$ python -q
>>> import numpy as np
>>> import numpy.linalg as la
>>> np.set_printoptions(suppress=True, linewidth=160)
>>> Z = np.array([[0, -2, -2, -7, -7, -9, 0, -3, -7, 5, 7, -4]])
>>> rng = np.random.default_rng(206908)
>>> X = rng.normal(size=(34, 1)) @ Z + np.array([-2, 4, -2, 1, 0, 4, -2, -3, -1, 5, -1, 1])
>>> print(X.round(2))
[[ -2.     5.39  -0.61   5.87   4.87  10.26  -2.    -0.91   3.87   1.52  -5.87   3.78]
 [ -2.     1.92  -4.08  -6.29  -7.29  -5.37  -2.    -6.12  -8.29  10.21   6.29  -3.16]
 [ -2.     3.53  -2.47  -0.66  -1.66   1.87  -2.    -3.71  -2.66   6.18   0.66   0.05]
 [ -2.     3.88  -2.12   0.57  -0.43   3.44  -2.    -3.19  -1.43   5.31  -0.57   0.75]
 [ -2.     3.43  -2.57  -1.    -2.     1.43  -2.    -3.86  -3.     6.43   1.    -0.14]
 [ -2.     1.6   -4.4   -7.39  -8.39  -6.79  -2.    -6.6   -9.39  10.99   7.39  -3.79]
 [ -2.     2.89  -3.11  -2.88  -3.88  -0.99  -2.    -4.66  -4.88   7.77   2.88  -1.22]
 [ -2.     1.44  -4.56  -7.97  -8.97  -7.53  -2.    -6.84  -9.97  11.41   7.97  -4.13]
 [ -2.     0.94  -5.06  -9.71 -10.71  -9.77  -2.    -7.59 -11.71  12.65   9.71  -5.12]
 [ -2.     3.42  -2.58  -1.02  -2.02   1.4   -2.    -3.87  -3.02   6.45   1.02  -0.16]
 [ -2.     2.6   -3.4   -3.9   -4.9   -2.3   -2.    -5.1   -5.9    8.5    3.9   -1.8 ]
 [ -2.     4.02  -1.98   1.06   0.06   4.07  -2.    -2.98  -0.94   4.96  -1.06   1.03]
 [ -2.     2.65  -3.35  -3.72  -4.72  -2.07  -2.    -5.02  -5.72   8.37   3.72  -1.7 ]
 [ -2.     3.9   -2.1    0.65  -0.35   3.55  -2.    -3.15  -1.35   5.25  -0.65   0.8 ]
 [ -2.     2.44  -3.56  -4.45  -5.45  -3.01  -2.    -5.34  -6.45   8.89   4.45  -2.11]
 [ -2.     6.54   0.54   9.88   8.88  15.41  -2.     0.8    7.88  -1.34  -9.88   6.07]
 [ -2.     5.83  -0.17   7.41   6.41  12.24  -2.    -0.25   5.41   0.42  -7.41   4.66]
 [ -2.     4.22  -1.78   1.77   0.77   4.99  -2.    -2.67  -0.23   4.45  -1.77   1.44]
 [ -2.     2.72  -3.28  -3.48  -4.48  -1.76  -2.    -4.92  -5.48   8.2    3.48  -1.56]
 [ -2.     5.91  -0.09   7.68   6.68  12.59  -2.    -0.14   5.68   0.23  -7.68   4.82]
 [ -2.     2.43  -3.57  -4.51  -5.51  -3.08  -2.    -5.36  -6.51   8.93   4.51  -2.15]
 [ -2.     5.04  -0.96   4.63   3.63   8.67  -2.    -1.44   2.63   2.41  -4.63   3.07]
 [ -2.     4.07  -1.93   1.25   0.25   4.32  -2.    -2.89  -0.75   4.82  -1.25   1.14]
 [ -2.    10.05   4.05  22.19  21.19  31.24  -2.     6.08  20.19 -10.14 -22.19  13.11]
 [ -2.     5.08  -0.92   4.76   3.76   8.84  -2.    -1.39   2.76   2.31  -4.76   3.15]
 [ -2.     6.13   0.13   8.44   7.44  13.56  -2.     0.19   6.44  -0.31  -8.44   5.25]
 [ -2.     4.43  -1.57   2.51   1.51   5.94  -2.    -2.35   0.51   3.92  -2.51   1.86]
 [ -2.     6.97   0.97  11.41  10.41  17.38  -2.     1.46   9.41  -2.44 -11.41   6.95]
 [ -2.     1.77  -4.23  -6.79  -7.79  -6.02  -2.    -6.34  -8.79  10.57   6.79  -3.45]
 [ -2.     3.98  -2.02   0.94  -0.06   3.93  -2.    -3.02  -1.06   5.04  -0.94   0.97]
 [ -2.     2.92  -3.08  -2.77  -3.77  -0.85  -2.    -4.62  -4.77   7.69   2.77  -1.16]
 [ -2.     1.95  -4.05  -6.18  -7.18  -5.23  -2.    -6.08  -8.18  10.13   6.18  -3.1 ]
 [ -2.     8.01   2.01  15.02  14.02  22.03  -2.     3.01  13.02  -5.01 -15.02   9.01]
 [ -2.     6.49   0.49   9.73   8.73  15.22  -2.     0.74   7.73  -1.23  -9.73   5.99]]
>>> Uu, s, vt = la.svd(X)
>>> evecs = vt[:(s > 1e-8).sum()]
>>> vec = X[30] + 5 * X[18] + rng.integers(2) * np.eye(12)[8]
>>> print(vec.round(2))
[-12.    16.53 -19.47 -20.16 -26.16  -9.64 -12.   -29.21 -32.16  48.69  20.16  -8.95]
>>> print(np.allclose(evecs.T @ evecs @ vec, vec))
True
>>> print(la.matrix_rank(np.vstack([X, vec])))
2
